% ipython --no-banner

In [1]: import numpy as np

In [2]: from numpy import linalg as LA

In [3]: np.set_printoptions(precision=2, suppress=True, linewidth=200)

In [4]: A = np.array([[0.46, -9.18, -2.97],
   ...:     [4.45, -1.16, -8.16],
   ...:     [-2.73, -2.95, -3.01],
   ...:     [-0.79, 4.67, 0.96],
   ...:     [-4.46, 1.5, -1.14],
   ...:     [3.06, 0.36, 4.53],
   ...:     [0.52, 0.06, -3.07],
   ...:     [2.88, 4.83, 6.02],
   ...:     [-3.05, 4.87, 1.93],
   ...:     [3.31, -4.81, 6.47],
   ...:     [3.77, -3.6, 2.48],
   ...:     [-2.89, 3.27, 1.84],
   ...:     [-3.82, -1.3, -2.01],
   ...:     [-8.31, 4.08, -0.92],
   ...:     [2.01, 0.74, 0.69]])

In [5]: lab = A[:, 0] > np.median(A[:, 0])

In [6]: f = A[lab].mean(axis=0) - A[~lab].mean(axis=0)

In [7]: print(np.argsort(-np.abs(f).round(6), kind="stable"))
[0 2 1]

In [8]: print(f)
[ 6.06 -1.13  1.94]

In [9]: print(((A - A.mean(axis=0)) @ f > 0).astype(int))
[1 1 0 0 0 1 0 1 0 1 1 0 0 0 1]

In [10]: print(lab.astype(int))
[0 1 0 0 0 1 1 1 0 1 1 0 0 0 1]

In [11]: print(np.count_nonzero(A))
45

In [12]: print(LA.matrix_rank(A))
3

In [13]: print(A.shape)
(15, 3)

In [14]: print(np.unravel_index(np.abs(A).argmax(), A.shape))
(np.int64(0), np.int64(1))

In [15]: print(np.abs(A).max())
9.18

In [16]: np.zeros(15, 3)
Traceback (most recent call last):
  Cell In[16], line 1
    np.zeros(15, 3)
TypeError: Cannot interpret '3' as a data type


In [17]: print(A.mean(axis=0))
[-0.37  0.09  0.24]

In [18]: print(np.round(LA.norm(A), 2))
25.32

In [19]: vec = np.array([0, -1, 1])

In [20]: target = A @ vec

In [21]: print(np.round(LA.lstsq(A, target)[0], 2) + 0)
[ 0. -1.  1.]

In [22]: print(np.round(LA.solve(A.T @ A, A.T @ target), 2) + 0)
[ 0. -1.  1.]

In [23]: print(target)
[ 6.21 -7.   -0.06 -3.71 -2.64  4.17 -3.13  1.19 -2.94 11.28  6.08 -1.43 -0.71 -5.   -0.05]

In [24]: print(np.round(LA.pinv(A) @ A, 2) + 0)
[[1. 0. 0.]
 [0. 1. 0.]
 [0. 0. 1.]]

In [25]: rng = np.random.default_rng(10326)

In [26]: target = target + 0.1 * rng.normal(size=15)

In [27]: print(target)
[ 6.15 -6.87 -0.1  -3.65 -2.75  4.24 -3.12  1.01 -2.95 11.27  5.98 -1.66 -0.74 -4.89 -0.21]

In [28]: b, *_ = LA.lstsq(A, target)

In [29]: print(np.round(A.T @ (target - A @ b), 2) + 0)
[0. 0. 0.]

In [30]: print(b.round())
[ 0. -1.  1.]

In [31]: print(np.round(LA.norm(target - A @ b), 2))
0.39
